% ipython --no-banner

In [1]: import numpy as np

In [2]: import numpy.linalg as la

In [3]: np.set_printoptions(precision=2, suppress=True, linewidth=120, legacy="1.25")

In [4]: r0 = np.array([-5, 2, -1, -1])

In [5]: arr = np.array([np.roll(r0, i) for i in range(4)])

In [6]: arr
Out[6]: 
array([[-5,  2, -1, -1],
       [-1, -5,  2, -1],
       [-1, -1, -5,  2],
       [ 2, -1, -1, -5]])

In [7]: r0 = np.array([0, 1])

In [8]: np.cross(arr[0, :3], arr[1, :3])
Out[8]: array([-1, 11, 27])

In [9]: vec = np.array([2, 0, 2, 2])

In [10]: y = arr @ vec

In [11]: y
Out[11]: array([-14,   0,  -8,  -8])

In [12]: la.solve(arr.T, arr[3])
Out[12]: array([-0., -0., -0.,  1.])

In [13]: np.round(la.solve(arr, y + arr[:, 2]), 2) + 0
Out[13]: array([2., 0., 3., 2.])

In [14]: np.round(la.solve(arr, arr[:, 1]), 2) + 0
Out[14]: array([0., 1., 0., 0.])

In [15]: la.solve(arr, y)
Out[15]: array([ 2., -0.,  2.,  2.])

In [16]: r0, v = arr[2], arr[1]

In [17]: r0 @ v
Out[17]: -6

In [18]: pr = (r0 @ v) / (r0 @ r0) * r0

In [19]: v - pr
Out[19]: array([-1.19, -5.19,  1.03, -0.61])

In [20]: pr
Out[20]: array([ 0.19,  0.19,  0.97, -0.39])

In [21]: np.fft.fft(arr[0])
Out[21]: array([-5.+0.j, -4.-3.j, -7.+0.j, -4.+3.j])

In [22]: arr @ (-1.0) ** np.arange(4)
Out[22]: array([-7.,  7., -7.,  7.])

In [23]: W1 = np.array([[0, -3, -1, 0, -2],
    ...:     [-3, -3, -2, 3, -3],
    ...:     [-3, 2, -3, -3, -3],
    ...:     [2, -1, 3, -1, 2]])

In [24]: coef = np.array([3, -3, 2, 2, -3])

In [25]: hid = np.maximum(arr @ W1 + coef, 0)

In [26]: (hid > 0).astype(int)
Out[26]: 
array([[0, 1, 1, 1, 1],
       [1, 1, 1, 0, 1],
       [1, 0, 1, 1, 1],
       [0, 0, 0, 1, 0]])

In [27]: hid
Out[27]: 
array([[ 0,  5,  3, 12,  2],
       [10, 20,  4,  0,  6],
       [25,  0, 26, 12, 21],
       [ 0,  0,  0,  7,  0]])

In [28]: la.matrix_rank(hid)
Out[28]: 4

In [29]: Z = np.array([[-3, 2], [0, 1], [1, 2], [-3, -2], [-2, 0]])

In [30]: hid @ Z
Out[30]: 
array([[ -37,  -13],
       [ -38,   48],
       [-127,   78],
       [ -21,  -14]])

In [31]: W1 @ Z
Out[31]: 
array([[  3,  -5],
       [  4, -19],
       [ 21,  -4],
       [ -4,  11]])

In [32]: other = np.array([[7, 6, 5, 7], [9, 3, 2, 0], [8, 5, 1, 2]])

In [33]: m1 = other.T @ other

In [34]: m1
Out[34]: 
array([[194, 109,  61,  65],
       [109,  70,  41,  52],
       [ 61,  41,  30,  37],
       [ 65,  52,  37,  53]])

In [35]: P = np.triu(np.array([[-3, 1, -2, -1], [-1, -2, -1, 1], [3, 3, 3, 3], [-1, 2, -3, 2]]), 1) + np.eye(4)

In [36]: other = P @ m1 @ la.inv(P)

In [37]: np.round(la.det(other), 2)
Out[37]: 0.0

In [38]: la.matrix_rank(other)
Out[38]: 3

In [39]: vals, vecs = la.eigh(m1)

In [40]: vec = np.array([3, 0, 4, 5])

In [41]: la.eigvalsh(m1[1:, 1:])
Out[41]: array([  2.34,   9.14, 141.52])

In [42]: (np.sign(vecs[:, -1].round(6)) == np.sign(vecs[0, -1].round(6))).astype(int)
Out[42]: array([1, 1, 1, 1])

In [43]: la.norm(arr, axis=1).argmax()
Out[43]: 0

In [44]: np.round(la.norm(arr[0], 1), 2), round(float(la.norm(arr[0], np.inf)), 2)
Out[44]: (9.0, 5.0)

In [45]: round(la.norm(arr, 2), 2)
Out[45]: 7.0

In [46]: arr[0] @ arr[3]
Out[46]: -6

In [47]: la.norm(arr, axis=1)
Out[47]: array([5.57, 5.57, 5.57, 5.57])

In [48]: U, sig, Vh = la.svd(m1)

In [49]: vecs = Vh[:(sig > 1e-8).sum()]

In [50]: rng = np.random.default_rng(514)

In [51]: vec = m1[0] + -3 * m1[1] + rng.integers(2) * np.eye(4)[2]

In [52]: vec
Out[52]: array([-133., -101.,  -61.,  -91.])

In [53]: np.diag(vecs.T @ vecs)
Out[53]: array([0.9 , 0.61, 0.79, 0.7 ])

In [54]: la.lstsq(m1[:-1].T, m1[-1])[2]
Out[54]: 3

In [55]: np.abs(np.diag(la.qr(m1)[1])) > 1e-9
Out[55]: array([ True,  True,  True, False])

In [56]: round(np.trace(la.pinv(m1) @ m1), 2)
Out[56]: 3.0

In [57]: np.unique(m1.round(6), axis=0).shape
Out[57]: (4, 4)

In [58]: m1 @ la.pinv(m1) @ m1
Out[58]: 
array([[194., 109.,  61.,  65.],
       [109.,  70.,  41.,  52.],
       [ 61.,  41.,  30.,  37.],
       [ 65.,  52.,  37.,  53.]])

In [59]: feats = np.load("m.npy")

In [60]: feats
Out[60]: 
array([[ 2.76,  1.76,  3.14,  1.58],
       [ 1.76,  1.79, -2.48,  0.23],
       [ 3.14, -2.48,  3.99,  0.89],
       [ 1.58,  0.23,  0.89, -2.54]])

In [61]: # equal to its transpose

In [62]: Q, vecs = la.qr(feats[:, :3])[0], la.qr(feats[:, 3:])[0]

In [63]: sig = la.svd(Q.T @ vecs, compute_uv=False)

In [64]: (sig > 0.9).sum()
Out[64]: 0

In [65]: M = np.load("mat.npy")

In [66]: M
Out[66]: 
array([[6., 1., 1.],
       [1., 6., 1.],
       [1., 1., 6.]])

In [67]: low = la.cholesky(M)

In [68]: np.diag(low) ** 2
Out[68]: array([6.  , 5.83, 5.71])

In [69]: np.round(np.prod(np.diag(low)) ** 2, 2), round(float(la.det(M)), 2)
Out[69]: (200.0, 200.0)

In [70]: low @ low.T
Out[70]: 
array([[6., 1., 1.],
       [1., 6., 1.],
       [1., 1., 6.]])

In [71]: r0, v = M[0], M[2]

In [72]: r0 @ v
Out[72]: 13.0

In [73]: pr = (r0 @ v) / (r0 @ r0) * r0

In [74]: np.round((v - pr) @ r0, 2)
Out[74]: -0.0

In [75]: vec = np.ones(3)

In [76]: for _ in range(6):
    ...:     vec = M @ vec
    ...:     vec /= la.norm(vec)
    ...:     print(round(vec @ M @ vec, 2))
    ...: 
8.0
8.0
8.0
8.0
8.0
8.0

In [77]: round(la.eigvalsh(M)[-1], 2)
Out[77]: 8.0

In [78]: vals, vecs = la.eigh(feats)

In [79]: vec = np.array([0, -1, -1, 2])

In [80]: np.abs(feats).sum(axis=1).max(), round(float(np.abs(vals).max()), 2)
Out[80]: (10.5, 7.0)

In [81]: (np.sign(vecs[:, -1].round(6)) == np.sign(vecs[0, -1].round(6))).astype(int)
Out[81]: array([1, 0, 1, 1])

In [82]: vecs * np.abs(vals) @ vecs.T
Out[82]: 
array([[ 4.38,  0.34,  1.91,  0.31],
       [ 0.34,  3.34, -1.09,  0.15],
       [ 1.91, -1.09,  5.24,  0.64],
       [ 0.31,  0.15,  0.64,  3.04]])

In [83]: la.eigvalsh(feats[1:, 1:])
Out[83]: array([-2.74,  0.33,  5.65])

In [84]: np.sort(np.abs(np.fft.fft(M[0]))), np.sort(la.svd(M, compute_uv=False))
Out[84]: (array([5., 5., 8.]), array([5., 5., 8.]))

In [85]: (M @ M)[0]
Out[85]: array([38., 13., 13.])

In [86]: data = np.load("a.npy")

In [87]: data
Out[87]: 
array([[-2.,  1.,  0.,  0.],
       [ 0., -2.,  1.,  0.],
       [ 0.,  0., -2.,  1.],
       [ 0.,  0.,  0., -2.]])

In [88]: # triangular: eigenvalues sit on the diagonal

In [89]: U, sig, Vh = la.svd(M, full_matrices=False)

In [90]: np.abs(U[:, 0]).round(6).argmax()
Out[90]: 0

In [91]: sig
Out[91]: array([8., 5., 5.])

In [92]: np.sort(np.abs(la.eigvals(data)))
Out[92]: array([2., 2., 2., 2.])

In [93]: (data - data.T) / 2
Out[93]: 
array([[ 0. ,  0.5,  0. ,  0. ],
       [-0.5,  0. ,  0.5,  0. ],
       [ 0. , -0.5,  0. ,  0.5],
       [ 0. ,  0. , -0.5,  0. ]])

In [94]: np.trace(data)
Out[94]: -8.0

In [95]: (data + data.T) / 2
Out[95]: 
array([[-2. ,  0.5,  0. ,  0. ],
       [ 0.5, -2. ,  0.5,  0. ],
       [ 0. ,  0.5, -2. ,  0.5],
       [ 0. ,  0. ,  0.5, -2. ]])

In [96]: data @ data
Out[96]: 
array([[ 4., -4.,  1.,  0.],
       [ 0.,  4., -4.,  1.],
       [ 0.,  0.,  4., -4.],
       [ 0.,  0.,  0.,  4.]])

In [97]: la.matrix_power(data, 4)
Out[97]: 
array([[ 16., -32.,  24.,  -8.],
       [  0.,  16., -32.,  24.],
       [  0.,   0.,  16., -32.],
       [  0.,   0.,   0.,  16.]])

In [98]: data.reshape(-1, 2)
Out[98]: 
array([[-2.,  1.],
       [ 0.,  0.],
       [ 0., -2.],
       [ 1.,  0.],
       [ 0.,  0.],
       [-2.,  1.],
       [ 0.,  0.],
       [ 0., -2.]])

In [99]: T = data.reshape(4, 2, -1)

In [100]: T.shape
Out[100]: (4, 2, 2)

In [101]: T.sum(axis=1)
Out[101]: 
array([[-2.,  1.],
       [ 1., -2.],
       [-2.,  1.],
       [ 0., -2.]])
